% python3 -q
>>> import numpy as np
>>> import numpy.linalg as la
>>> np.set_printoptions(precision=2, suppress=True, linewidth=140, legacy="1.25")
>>> def tidy(a):
...     return np.round(a, 2) + 0
... 
>>> A = np.load("block13.npy")
>>> print(A)
[[ 37.41  30.15 -21.13]
 [ 35.34  28.41 -19.84]
 [ 31.52  25.22 -17.47]
 [ 31.15  24.92 -17.24]
 [ 29.3   23.38 -16.09]
 [ 22.63  17.9  -12.01]
 [ 21.89  17.29 -11.56]
 [ 20.79  16.4  -10.89]
 [  8.77   6.83  -3.88]
 [  4.51   3.55  -1.62]
 [  1.31   1.11  -0.25]
 [  0.41   0.38  -0.03]
 [ -0.38  -0.43  -0.04]
 [ -0.45  -0.51  -0.05]
 [ -1.76  -2.83  -0.29]
 [ -2.03  -3.33  -0.25]
 [ -3.72  -6.18   0.27]
 [ -5.04  -8.23   0.84]
 [-10.49 -16.02   3.67]
 [-11.02 -16.74   3.96]
 [-16.14 -23.58   6.9 ]]
>>> O, evecs = la.qr(A[:, :1])[0], la.qr(A[:, 1:])[0]
>>> sv = la.svd(O.T @ evecs, compute_uv=False)
>>> print(tidy(la.norm(O @ O.T - evecs @ evecs.T, 2)))
1.0
>>> print(tidy(np.degrees(np.arccos(sv.clip(0, 1)))))
[2.33]
>>> idx = A[:, 2] > np.median(A[:, 2])
>>> f = A[idx].mean(axis=0) - A[~idx].mean(axis=0)
>>> print(((A - A.mean(axis=0)) @ f > 0).astype(int))
[0 0 0 0 0 0 0 0 1 1 1 1 1 1 1 1 1 1 1 1 1]
>>> print(tidy(f))
[-26.71 -24.74  13.5 ]
>>> print(tidy((((A - A.mean(axis=0)) @ f > 0) == idx).mean()))
0.86
>>> print(idx.astype(int))
[0 0 0 0 0 0 0 0 0 0 1 1 1 1 0 1 1 1 1 1 1]
>>> data = np.load("test14.npy")
>>> print(tidy(data))
[[ 2.1  -5.73 -7.92]
 [ 1.86  8.3   5.27]
 [-1.4   6.34  7.6 ]
 [ 4.42 -3.08 -8.42]
 [ 4.34  8.66  2.46]
 [-0.36  7.13  7.  ]
 [-5.94  0.56  8.03]
 [ 5.71 -1.01 -8.15]
 [-6.35 -0.34  7.72]
 [ 2.41 -5.43 -8.04]
 [-6.84 -1.7   7.1 ]
 [ 7.29  5.21 -4.44]
 [ 1.39 -6.35 -7.6 ]
 [ 6.21  7.81 -0.68]
 [-6.74 -1.39  7.25]
 [ 1.82 -5.98 -7.8 ]
 [-2.79 -8.57 -4.34]
 [ 5.75 -0.93 -8.13]
 [ 3.89 -3.79 -8.4 ]
 [ 6.81  6.98 -2.21]
 [-7.08 -2.63  6.55]
 [-6.95 -6.67  2.67]
 [ 3.89  8.69  3.06]]
>>> rng = np.random.default_rng(105597)
>>> M2 = data + rng.integers(-2, 3, (23, 2)) @ rng.integers(-2, 3, (2, 3))
>>> print(tidy(M2))
[[ -3.9   -3.73  -5.92]
 [  3.86  10.3    7.27]
 [ -1.4    6.34   7.6 ]
 [  6.42  -9.08 -14.42]
 [ -3.66   8.66   2.46]
 [ -4.36   3.13   3.  ]
 [ -5.94  -7.44   0.03]
 [ 11.71   0.99  -6.15]
 [ -8.35   1.66   9.72]
 [  4.41   0.57  -2.04]
 [ -2.84  -5.7    3.1 ]
 [  1.29   7.21  -2.44]
 [ -0.61 -12.35 -13.6 ]
 [ 12.21   5.81  -2.68]
 [-12.74  -3.39   5.25]
 [ -0.18 -11.98 -13.8 ]
 [ -2.79  -8.57  -4.34]
 [  3.75   5.07  -2.13]
 [ -2.11  -1.79  -6.4 ]
 [  8.81  12.98   3.79]
 [ -3.08   1.37  10.55]
 [ -4.95  -0.67   8.67]
 [ -0.11  12.69   7.06]]
>>> print(la.matrix_rank(M2 - data, tol=1e-8))
2
>>> arr = np.load("sample19.npy")
>>> print(arr)
[[-1 -1 -1]
 [-1 -2 -2]
 [-1 -2 -3]]
>>> M2 = la.inv(arr)
>>> print(tidy(la.slogdet(arr)[0]))
-1.0
>>> print(arr @ M2)
[[1. 0. 0.]
 [0. 1. 0.]
 [0. 0. 1.]]
>>> x0 = np.array([-2, -2, 0])
>>> print(np.einsum("ij,j->i", arr, x0))
[4 6 6]
>>> print(np.sign((arr @ x0).round(6)))
[1 1 1]
>>> print(arr @ x0)
[4 6 6]
>>> print((arr @ x0).argmax())
1
>>> print(la.norm(arr @ x0) <= la.norm(arr, 2) * la.norm(x0) + 1e-9)
True
>>> T = np.stack([arr, 2 * arr, arr[::-1]])
>>> print(tidy(la.det(T)))
[-1. -8.  1.]
>>> print(la.matrix_rank(T))
[3 3 3]
>>> basis = np.array([[1, 2, 2], [-2, 2, 2], [1, 2, 2]])
>>> feats = (rng.random((12, 3)) < 0.25) @ basis
>>> print(feats)
[[ 0  0  0]
 [ 0  0  0]
 [ 1  2  2]
 [ 0  0  0]
 [ 0  0  0]
 [ 2  4  4]
 [ 1  2  2]
 [ 1  2  2]
 [ 1  2  2]
 [ 0  0  0]
 [ 0  0  0]
 [-2  2  2]]
>>> Uu, sv, Vt = la.svd(feats)
>>> print(np.argmax(sv[:-1] / (sv[1:] + 1e-6)) + 1)
2
>>> print(tidy(sv))
[8.74 2.74 0.  ]
>>> M2 = Uu[:, :2] @ np.diag(sv[:2]) @ Vt[:2]
>>> print(la.matrix_rank(feats, rtol=0.05))
2
>>> print(la.matrix_rank(M2))
2
>>> M2 = np.array([[7, 6, 8], [6, 6, 8], [1, 6, 6]])
>>> K = M2 - M2.T
>>> print(K)
[[ 0  0  7]
 [ 0  0  2]
 [-7 -2  0]]
>>> M2 = np.array([[3, 2, 2], [3, 2, 3]])
>>> basis = np.kron(M2, K)
>>> print(basis.shape)
(6, 9)
>>> print(basis)
[[  0   0  21   0   0  14   0   0  14]
 [  0   0   6   0   0   4   0   0   4]
 [-21  -6   0 -14  -4   0 -14  -4   0]
 [  0   0  21   0   0  14   0   0  21]
 [  0   0   6   0   0   4   0   0   6]
 [-21  -6   0 -14  -4   0 -21  -6   0]]
>>> J = np.load("m.npy")
>>> print(J)
[[ 1 -1  1 -1 -1  1 -1  1]
 [ 1 -1  1 -1  1 -1  1 -1]
 [ 1  1  1  1 -1 -1 -1 -1]]
>>> M2 = np.array([[0, 2], [2, 3], [2, 1], [1, 3], [0, 1], [2, 1], [3, 2], [3, 2]])
>>> print(np.vstack([J, M2.T]).shape)
(5, 8)
>>> print(np.einsum("ik,kj->ji", J, M2))
[[ 1 -3 -3]
 [-3 -3  3]]
>>> print(la.matrix_rank(np.vstack([J, M2.T])))
5
>>> print(np.einsum("ij->j", J))
[ 3 -1  3 -1 -1 -1 -1 -1]
>>> M2 @ J
Traceback (most recent call last):
  File "<python-input-59>", line 1, in <module>
    M2 @ J
    ~~~^~~
ValueError: matmul: Input operand 1 has a mismatch in its core dimension 0, with gufunc signature (n?,k),(k,m?)->(n?,m?) (size 3 is different from 2)
>>> Uu, sv, Vt = la.svd(J, full_matrices=False)
>>> print(tidy(Vt @ Vt.T))
[[1. 0. 0.]
 [0. 1. 0.]
 [0. 0. 1.]]
>>> print(tidy(Uu.T @ J @ Vt.T))
[[2.83 0.   0.  ]
 [0.   2.83 0.  ]
 [0.   0.   2.83]]
>>> print(tidy(sv))
[2.83 2.83 2.83]
>>> print(tidy(sv / sv[0]))
[1. 1. 1.]
>>> print(Uu.shape, sv.shape, Vt.shape)
(3, 3) (3,) (3, 8)
>>> print(tidy(np.sqrt((sv ** 2).sum())), tidy(la.norm(J)))
4.9 4.9
>>> x0 = np.array([3, 3, 1, 3, 0, 2, 2, 3])
>>> print(np.einsum("ij,j->i", J, x0))
[ 1 -5  3]
>>> print(J @ np.eye(8)[6])
[-1.  1. -1.]
>>> print(np.sign((J @ x0).round(6)))
[ 1 -1  1]
>>> print(J * x0)
[[ 3 -3  1 -3  0  2 -2  3]
 [ 3 -3  1 -3  0 -2  2 -3]
 [ 3  3  1  3  0 -2 -2 -3]]
>>> print(J @ (2 * x0))
[  2 -10   6]
>>> print(J @ np.ones(8))
[0. 0. 0.]
>>> M = np.load("dump.npy")
>>> print(M)
[[12  0 13]
 [11  1 14]
 [ 2  0  0]
 [10  2 15]
 [ 2  0  0]
 [ 9  0  8]
 [ 5  0  4]
 [ 7  1 10]
 [ 4  0  5]
 [ 9  3 16]
 [ 0  0  1]]
>>> x0 = np.array([-3, 3, -3])
>>> rhs = M @ x0
>>> print(tidy(la.lstsq(M, rhs)[0]))
[-3.  3. -3.]
>>> print(tidy(la.solve(M.T @ M, M.T @ rhs)))
[-3.  3. -3.]
>>> print(rhs)
[-75 -72  -6 -69  -6 -51 -27 -48 -27 -66  -3]
>>> rhs = rhs + 0.05 * rng.normal(size=11)
>>> print(tidy(rhs))
[-75.02 -71.98  -6.04 -68.98  -6.06 -50.95 -26.97 -48.01 -27.07 -65.99  -2.95]
>>> b, *_ = la.lstsq(M, rhs)
>>> print(tidy(M.T @ (rhs - M @ b)))
[0. 0. 0.]
>>> print(tidy(la.norm(rhs - M @ b)))
0.13
>>> T = np.stack([M, 4 * M, M[::-1]])
>>> print(T.sum(axis=0))
[[60  0 66]
 [64  8 86]
 [14  0  5]
 [57 11 85]
 [15  0  4]
 [54  0 48]
 [27  0 20]
 [45  7 65]
 [22  0 25]
 [56 16 94]
 [12  0 18]]
>>> print(np.einsum("bij,cij->bc", T, T))
[[ 1692  6768  1303]
 [ 6768 27072  5212]
 [ 1303  5212  1692]]
>>> idx = M[:, 1] > np.median(M[:, 1])
>>> f = M[idx].mean(axis=0) - M[~idx].mean(axis=0)
>>> print(np.argsort(-np.abs(f).round(6), kind="stable"))
[2 0 1]
>>> print(tidy(f))
[4.39 1.75 9.32]
>>> print(idx.astype(int))
[0 1 0 1 0 0 0 1 0 1 0]
>>> print(((M - M.mean(axis=0)) @ f > 0).astype(int))
[1 1 0 1 0 1 0 1 0 1 0]
>>> G = np.cov(M, rowvar=False)
>>> print(tidy(M.std(axis=0)))
[3.89 0.98 5.87]
>>> print(np.argsort(-M.std(axis=0).round(6), kind="stable"))
[2 0 1]
>>> print(np.argwhere(np.triu(np.abs(np.corrcoef(M.T)) > 0.8, 1)))
[[0 2]]
>>> print(tidy(la.eigvalsh(G)[::-1]))
[53.23  2.33  0.13]
>>> print(tidy(G))
[[16.67  1.98 23.09]
 [ 1.98  1.05  4.73]
 [23.09  4.73 37.96]]
>>> print(tidy(np.polyfit(M[:, 2], M[:, 1], 1)))
[ 0.12 -0.34]
>>> print(tidy(np.corrcoef(M.T)))
[[1.   0.47 0.92]
 [0.47 1.   0.75]
 [0.92 0.75 1.  ]]
